>>> import numpy as np
>>> import numpy.linalg as la
>>> np.set_printoptions(precision=1, suppress=True, linewidth=200, floatmode="fixed")
>>> rd = lambda a: np.round(a, 1) + 0
>>> f = np.array([2, -3, -3, -4, 0]) + 0.5
>>> A = np.outer(f, f) / (f @ f)
>>> rd(A)
array([[ 0.2, -0.2, -0.2, -0.3,  0.0],
       [-0.2,  0.2,  0.2,  0.3,  0.0],
       [-0.2,  0.2,  0.2,  0.3,  0.0],
       [-0.3,  0.3,  0.3,  0.4, -0.1],
       [ 0.0,  0.0,  0.0, -0.1,  0.0]])
>>> rd(A @ la.pinv(A) @ A)
array([[ 0.2, -0.2, -0.2, -0.3,  0.0],
       [-0.2,  0.2,  0.2,  0.3,  0.0],
       [-0.2,  0.2,  0.2,  0.3,  0.0],
       [-0.3,  0.3,  0.3,  0.4, -0.1],
       [ 0.0,  0.0,  0.0, -0.1,  0.0]])
>>> rd(np.trace(la.pinv(A) @ A))
np.float64(1.0)
>>> np.unique(A.round(6), axis=0).shape
(4, 5)
>>> la.lstsq(A[:-1].T, A[-1])[2]
np.int32(1)
>>> np.allclose(A[:-1].T @ la.lstsq(A[:-1].T, A[-1])[0], A[-1])
True
>>> out = A / np.sqrt((A ** 2).mean(axis=1, keepdims=True))
>>> rd(A - A.mean(axis=1, keepdims=True))
array([[ 0.3, -0.1, -0.1, -0.2,  0.1],
       [-0.3,  0.1,  0.1,  0.2, -0.1],
       [-0.3,  0.1,  0.1,  0.2, -0.1],
       [-0.4,  0.2,  0.2,  0.3, -0.2],
       [ 0.1,  0.0,  0.0,  0.0,  0.0]])
>>> rd(out[3])
array([-1.0,  1.0,  1.0,  1.4, -0.2])
>>> la.matrix_rank(A - A.mean(axis=1, keepdims=True))
np.int64(1)
>>> X = np.loadtxt("w.csv", delimiter=",")
>>> X
array([[ 0.0,  0.0,  3.0,  0.0,  0.0,  0.0,  0.0],
       [ 0.0,  0.0,  0.0,  0.0,  2.0,  0.0,  0.0],
       [ 0.0,  0.0,  0.0,  0.0,  0.0, -5.0,  0.0],
       [ 0.0,  2.0,  0.0,  0.0,  0.0,  0.0,  0.0],
       [-5.0,  0.0,  0.0,  0.0,  0.0,  0.0,  0.0],
       [ 0.0,  0.0,  0.0,  0.0,  0.0,  0.0,  1.0],
       [ 0.0,  0.0,  0.0,  2.0,  0.0,  0.0,  0.0]])
>>> f, g = X[5], X[4]
>>> f @ f
np.float64(1.0)
>>> p = (f @ g) / (f @ f) * f
>>> la.matrix_rank(np.outer(f, g))
np.int64(1)
>>> rd(la.norm(f + g) ** 2 + la.norm(f - g) ** 2)
np.float64(52.0)
>>> (g - p) @ f
np.float64(0.0)
>>> np.outer(f, g)
array([[-0.0,  0.0,  0.0,  0.0,  0.0,  0.0,  0.0],
       [-0.0,  0.0,  0.0,  0.0,  0.0,  0.0,  0.0],
       [-0.0,  0.0,  0.0,  0.0,  0.0,  0.0,  0.0],
       [-0.0,  0.0,  0.0,  0.0,  0.0,  0.0,  0.0],
       [-0.0,  0.0,  0.0,  0.0,  0.0,  0.0,  0.0],
       [-0.0,  0.0,  0.0,  0.0,  0.0,  0.0,  0.0],
       [-5.0,  0.0,  0.0,  0.0,  0.0,  0.0,  0.0]])
>>> mat = np.load("dump.npy")
>>> rd(mat)
array([[-0.4,  0.5,  0.1,  0.3, -0.1],
       [-1.1,  0.2, -0.2,  0.0,  0.5],
       [-0.3,  0.7,  0.2,  0.5, -0.2]])
>>> rd(la.norm(mat[2], 1)), rd(la.norm(mat[2], np.inf))
(np.float64(1.9), np.float64(0.7))
>>> rd(mat[2] @ mat[0])
np.float64(0.6)
>>> rd(la.norm(mat, "nuc"))
np.float64(2.3)
>>> rd(la.norm(mat, axis=1))
array([0.7, 1.2, 0.9])
>>> rd(la.norm(mat[2] - mat[0]))
np.float64(0.3)
>>> rd(la.norm(mat, 1)), rd(la.norm(mat, np.inf))
(np.float64(1.7), np.float64(2.0))
>>> np.allclose(mat[:-1].T @ la.lstsq(mat[:-1].T, mat[-1])[0], mat[-1])
True
>>> rd(np.trace(la.pinv(mat) @ mat))
np.float64(2.0)
>>> np.unique(mat.round(6), axis=0).shape
(3, 5)
>>> rd(np.sort(np.abs(la.eigvals(A))))
array([0.0, 0.0, 0.0, 0.0, 1.0])
>>> np.allclose(A @ A.T, A.T @ A)
True
>>> left, s, vt = la.svd(mat)
>>> rd(s)
array([1.4, 1.0, 0.0])
>>> out = left[:, :2] @ np.diag(s[:2]) @ vt[:2]
>>> la.matrix_rank(mat, rtol=0.05)
np.int64(2)
>>> la.matrix_rank(out)
np.int64(2)
>>> rk = la.matrix_rank(mat)
>>> rk
np.int64(2)
>>> ns = la.svd(mat)[2][rk:].T
>>> np.allclose(mat @ ns, 0)
True
>>> [int(la.matrix_rank(np.delete(mat, i, axis=0))) for i in range(3)]
[2, 2, 2]
>>> [int(la.matrix_rank(mat[:i])) for i in range(1, len(mat) + 1)]
[1, 2, 2]
>>> m1 = np.load("sample6.npy")
>>> m1
array([[3.0, 1.0, 1.0, 1.0],
       [1.0, 3.0, 1.0, 1.0],
       [1.0, 1.0, 3.0, 1.0],
       [1.0, 1.0, 1.0, 3.0]])
>>> rng = np.random.default_rng(86402)
>>> z = rng.permutation(4)
>>> z
array([0, 3, 2, 1])
>>> out = m1[z][:, z]
>>> rd(la.det(out)), rd(la.det(m1[z]))
(np.float64(48.0), np.float64(-48.0))
>>> rd(np.sort(np.abs(la.eigvals(out))))
array([2.0, 2.0, 2.0, 6.0])
>>> out
array([[3.0, 1.0, 1.0, 1.0],
       [1.0, 3.0, 1.0, 1.0],
       [1.0, 1.0, 3.0, 1.0],
       [1.0, 1.0, 1.0, 3.0]])
>>> np.allclose(out, m1)
True
>>> np.trace(out)
np.float64(12.0)
>>> out = la.inv(m1)
>>> rd(m1 @ out)
array([[1.0, 0.0, 0.0, 0.0],
       [0.0, 1.0, 0.0, 0.0],
       [0.0, 0.0, 1.0, 0.0],
       [0.0, 0.0, 0.0, 1.0]])
>>> rd(la.slogdet(m1)[0])
np.float64(1.0)
>>> (np.abs(out) > 1e-9).astype(int)
array([[1, 1, 1, 1],
       [1, 1, 1, 1],
       [1, 1, 1, 1],
       [1, 1, 1, 1]])
>>> np.allclose(out, m1.T)
False
>>> m1 @ np.ones(4)
array([6.0, 6.0, 6.0, 6.0])
>>> np.fft.fft(m1[0])
array([6.0+0.0j, 2.0+0.0j, 2.0+0.0j, 2.0+0.0j])
>>> E = np.loadtxt("block7.csv", delimiter=",")
>>> E
array([[  1.0,  -8.0,  14.0,  16.0, -14.0, -18.0,  16.0],
       [ -8.0,  13.0, -28.0, -32.0,  28.0,  36.0, -32.0],
       [ 14.0, -28.0,  46.0,  56.0, -49.0, -63.0,  56.0],
       [ 16.0, -32.0,  56.0,  61.0, -56.0, -72.0,  64.0],
       [-14.0,  28.0, -49.0, -56.0,  46.0,  63.0, -56.0],
       [-18.0,  36.0, -63.0, -72.0,  63.0,  78.0, -72.0],
       [ 16.0, -32.0,  56.0,  64.0, -56.0, -72.0,  61.0]])
>>> out = la.inv(E)
>>> rd(la.det(E) * la.det(out))
np.float64(1.0)
>>> rd(la.slogdet(E)[0])
np.float64(1.0)
>>> rd(la.det(E) * out)
array([[-77760.0,  -1944.0,   3402.0,   3888.0,  -3402.0,  -4374.0,   3888.0],
       [ -1944.0, -74844.0,  -6804.0,  -7776.0,   6804.0,   8748.0,  -7776.0],
       [  3402.0,  -6804.0, -66825.0,  13608.0, -11907.0, -15309.0,  13608.0],
       [  3888.0,  -7776.0,  13608.0, -63180.0, -13608.0, -17496.0,  15552.0],
       [ -3402.0,   6804.0, -11907.0, -13608.0, -66825.0,  15309.0, -13608.0],
       [ -4374.0,   8748.0, -15309.0, -17496.0,  15309.0, -59049.0, -17496.0],
       [  3888.0,  -7776.0,  13608.0,  15552.0, -13608.0, -17496.0, -63180.0]])
>>> np.allclose(out, E.T)
False
>>> evals, vecs = la.eigh(E)
>>> rd(evals)
array([ -3.0,  -3.0,  -3.0,  -3.0,  -3.0,  -3.0, 324.0])
>>> evals, vecs = la.eigh(E)
>>> x = np.array([2, 2, 0, 1, 2, 0, 2])
>>> rd(la.eigvalsh(E[1:, 1:]))
array([ -3.0,  -3.0,  -3.0,  -3.0,  -3.0, 320.0])
>>> x @ E @ x
np.float64(-15.0)
>>> np.abs(E).sum(axis=1).max(), rd(np.abs(evals).max())
(np.float64(402.0), np.float64(324.0))
>>> W0 = np.array([[0, 2], [-2, 0]])
>>> W0.T @ W0
array([[4, 0],
       [0, 4]])
>>> W0[:, 1] @ W0[:, 0]
np.int64(0)
>>> rd(la.svd(W0, compute_uv=False))
array([2.0, 2.0])
>>> W0 @ W0.T
array([[4, 0],
       [0, 4]])
>>> rd(la.eigvals(W0).sum().real)
np.float64(0.0)
>>> q, vecs = la.qr(W0[:, :1])[0], la.qr(W0[:, 1:])[0]
>>> s = la.svd(q.T @ vecs, compute_uv=False)
>>> s
array([0.0])
>>> (s > 0.9).sum()
np.int64(0)
>>> x = np.array([0, 2])
>>> y = W0 @ x
>>> y
array([4, 0])
>>> rd(la.solve(W0, -1 * y))
array([ 0.0, -2.0])
>>> rd(la.solve(W0, W0[:, 1]))
array([0.0, 1.0])
>>> rd(la.solve(W0.T, W0[1]))
array([0.0, 1.0])
>>> out = np.array([[2], [-3]])
>>> M = np.block([[np.zeros((2, 2)), out], [out.T, np.zeros((1, 1))]])
>>> M
array([[ 0.0,  0.0,  2.0],
       [ 0.0,  0.0, -3.0],
       [ 2.0, -3.0,  0.0]])
>>> rk = la.matrix_rank(M)
>>> rk
np.int64(2)
>>> ns = la.svd(M)[2][rk:].T
>>> ns.shape
(3, 1)
>>> la.matrix_rank(M.T @ M), la.matrix_rank(M @ M.T)
(np.int64(2), np.int64(2))
>>> [int(la.matrix_rank(M[:, :j + 1])) for j in range(3)]
[1, 1, 2]
>>> [int(la.matrix_rank(M[:i])) for i in range(1, len(M) + 1)]
[1, 1, 2]
>>> rd(ns @ ns.T)
array([[0.7, 0.5, 0.0],
       [0.5, 0.3, 0.0],
       [0.0, 0.0, 0.0]])
>>> M @ ns
array([[0.0],
       [0.0],
       [0.0]])
>>> np.argsort(-la.norm(M, axis=0).round(6), kind="stable")[:3]
array([2, 1, 0])
>>> [round(float(x), 1) for x in la.svd(M, compute_uv=False)[:3]]
[3.6, 3.6, 0.0]
>>> la.cond(M) > 100
np.True_
>>> la.matrix_rank(M, rtol=0.1)
np.int64(2)
>>> left, s, vt = la.svd(M)
>>> vecs = vt[:(s > 1e-8).sum()]
>>> x = M[2] + 3 * M[1] + rng.integers(2) * np.eye(3)[1]
>>> x
array([ 2.0, -3.0, -9.0])
>>> rd(la.norm(x - vecs.T @ vecs @ x))
np.float64(0.0)
>>> rd(vecs.T @ vecs)
array([[ 0.3, -0.5,  0.0],
       [-0.5,  0.7,  0.0],
       [ 0.0,  0.0,  1.0]])
>>> arr = np.array([[2, -1, -1, 0, 0, 0],
...     [0, -3, 1, 0, 0, 0],
...     [1, 0, 3, 0, 0, 0],
...     [4, -2, -2, -4, 2, 2],
...     [0, -6, 2, 0, 6, -2],
...     [2, 0, 6, -2, 0, -6]])
>>> z = rng.permutation(6)
>>> z
array([2, 4, 0, 3, 5, 1])
>>> out = arr[z][:, z]
>>> rd(np.sort(np.abs(la.eigvals(out))))
array([2.7, 2.7, 3.0, 5.4, 5.4, 6.1])
>>> z = rng.permutation(6)
>>> out = arr[:, z] * rng.choice([-1, 1], 6)
>>> out
array([[ 1, -1,  0,  0,  0,  2],
       [ 3,  1,  0,  0,  0,  0],
       [ 0,  3,  0,  0,  0,  1],
       [ 2, -2, -4,  2, -2,  4],
       [ 6,  2,  0, -2, -6,  0],
       [ 0,  6, -2, -6,  0,  2]])
>>> left, _, vt = la.svd(arr.T @ out)
>>> z
array([1, 2, 3, 5, 4, 0])
>>> rd(left @ vt)
array([[ 0.0,  0.0,  0.0,  0.0,  0.0,  1.0],
       [-1.0,  0.0,  0.0,  0.0,  0.0,  0.0],
       [ 0.0,  1.0,  0.0,  0.0,  0.0,  0.0],
       [ 0.0,  0.0,  1.0,  0.0,  0.0,  0.0],
       [ 0.0,  0.0,  0.0,  0.0, -1.0,  0.0],
       [ 0.0,  0.0,  0.0,  1.0,  0.0,  0.0]])
